$ python3 -q
>>> import numpy as np
>>> import numpy.linalg as la
>>> np.set_printoptions(precision=2, suppress=True, linewidth=120, legacy="1.25")
>>> u = np.array([2, 5, 1, 0, -3, -3]) + 0.5
>>> m1 = np.outer(u, u) / (u @ u)
>>> m1.round(2) + 0
array([[ 0.12,  0.27,  0.07,  0.02, -0.12, -0.12],
       [ 0.27,  0.59,  0.16,  0.05, -0.27, -0.27],
       [ 0.07,  0.16,  0.04,  0.01, -0.07, -0.07],
       [ 0.02,  0.05,  0.01,  0.  , -0.02, -0.02],
       [-0.12, -0.27, -0.07, -0.02,  0.12,  0.12],
       [-0.12, -0.27, -0.07, -0.02,  0.12,  0.12]])
>>> vals, V = la.eigh(m1)
>>> np.round(V.T @ V, 2) + 0
array([[1., 0., 0., 0., 0., 0.],
       [0., 1., 0., 0., 0., 0.],
       [0., 0., 1., 0., 0., 0.],
       [0., 0., 0., 1., 0., 0.],
       [0., 0., 0., 0., 1., 0.],
       [0., 0., 0., 0., 0., 1.]])
>>> np.round(la.eigvalsh(m1 @ m1), 2) + 0
array([0., 0., 0., 0., 0., 1.])
>>> print(np.abs(V[:, -1]))
[0.35 0.77 0.21 0.07 0.35 0.35]
>>> np.round(V.T @ m1 @ V, 2) + 0
array([[0., 0., 0., 0., 0., 0.],
       [0., 0., 0., 0., 0., 0.],
       [0., 0., 0., 0., 0., 0.],
       [0., 0., 0., 0., 0., 0.],
       [0., 0., 0., 0., 0., 0.],
       [0., 0., 0., 0., 0., 1.]])
>>> J = np.load("x.npy")
>>> print(J)
[[ 0.  0.  1.  0. -2.  1.  2. -2. -1.]
 [ 0.  0.  2.  1.  2. -1. -2.  0.  2.]
 [ 1.  2.  0.  0.  0.  0.  0.  0.  0.]
 [ 0.  1.  0.  0.  0.  0.  0.  0.  0.]
 [-2.  2.  0.  0.  0.  0.  0.  0.  0.]
 [ 1. -1.  0.  0.  0.  0.  0.  0.  0.]
 [ 2. -2.  0.  0.  0.  0.  0.  0.  0.]
 [-2.  0.  0.  0.  0.  0.  0.  0.  0.]
 [-1.  2.  0.  0.  0.  0.  0.  0.  0.]]
>>> left, s, VT = la.svd(J)
>>> s.round(2) + 0
array([5.06, 5.06, 2.72, 2.72, 0.  , 0.  , 0.  , 0.  , 0.  ])
>>> Y = left[:, :4] @ np.diag(s[:4]) @ VT[:4]
>>> round(la.norm(J - Y) / la.norm(J), 2)
0.0
>>> Y.round(2) + 0
array([[ 0.,  0.,  1.,  0., -2.,  1.,  2., -2., -1.],
       [ 0.,  0.,  2.,  1.,  2., -1., -2.,  0.,  2.],
       [ 1.,  2.,  0.,  0.,  0.,  0.,  0.,  0.,  0.],
       [ 0.,  1.,  0.,  0.,  0.,  0.,  0.,  0.,  0.],
       [-2.,  2.,  0.,  0.,  0.,  0.,  0.,  0.,  0.],
       [ 1., -1.,  0.,  0.,  0.,  0.,  0.,  0.,  0.],
       [ 2., -2.,  0.,  0.,  0.,  0.,  0.,  0.,  0.],
       [-2.,  0.,  0.,  0.,  0.,  0.,  0.,  0.,  0.],
       [-1.,  2.,  0.,  0.,  0.,  0.,  0.,  0.,  0.]])
>>> la.matrix_rank(Y)
4
>>> vals, V = la.eigh(J)
>>> vals.round(2) + 0
array([-5.06, -2.72,  0.  ,  0.  ,  0.  ,  0.  ,  0.  ,  2.72,  5.06])
>>> (vals > 1e-8).sum(), (vals < -1e-8).sum()
(2, 2)
>>> np.round(V.T @ V, 2) + 0
array([[1., 0., 0., 0., 0., 0., 0., 0., 0.],
       [0., 1., 0., 0., 0., 0., 0., 0., 0.],
       [0., 0., 1., 0., 0., 0., 0., 0., 0.],
       [0., 0., 0., 1., 0., 0., 0., 0., 0.],
       [0., 0., 0., 0., 1., 0., 0., 0., 0.],
       [0., 0., 0., 0., 0., 1., 0., 0., 0.],
       [0., 0., 0., 0., 0., 0., 1., 0., 0.],
       [0., 0., 0., 0., 0., 0., 0., 1., 0.],
       [0., 0., 0., 0., 0., 0., 0., 0., 1.]])
>>> np.round(V.T @ J @ V, 2) + 0
array([[-5.06,  0.  ,  0.  ,  0.  ,  0.  ,  0.  ,  0.  ,  0.  ,  0.  ],
       [ 0.  , -2.72,  0.  ,  0.  ,  0.  ,  0.  ,  0.  ,  0.  ,  0.  ],
       [ 0.  ,  0.  ,  0.  ,  0.  ,  0.  ,  0.  ,  0.  ,  0.  ,  0.  ],
       [ 0.  ,  0.  ,  0.  ,  0.  ,  0.  ,  0.  ,  0.  ,  0.  ,  0.  ],
       [ 0.  ,  0.  ,  0.  ,  0.  ,  0.  ,  0.  ,  0.  ,  0.  ,  0.  ],
       [ 0.  ,  0.  ,  0.  ,  0.  ,  0.  ,  0.  ,  0.  ,  0.  ,  0.  ],
       [ 0.  ,  0.  ,  0.  ,  0.  ,  0.  ,  0.  ,  0.  ,  0.  ,  0.  ],
       [ 0.  ,  0.  ,  0.  ,  0.  ,  0.  ,  0.  ,  0.  ,  2.72,  0.  ],
       [ 0.  ,  0.  ,  0.  ,  0.  ,  0.  ,  0.  ,  0.  ,  0.  ,  5.06]])
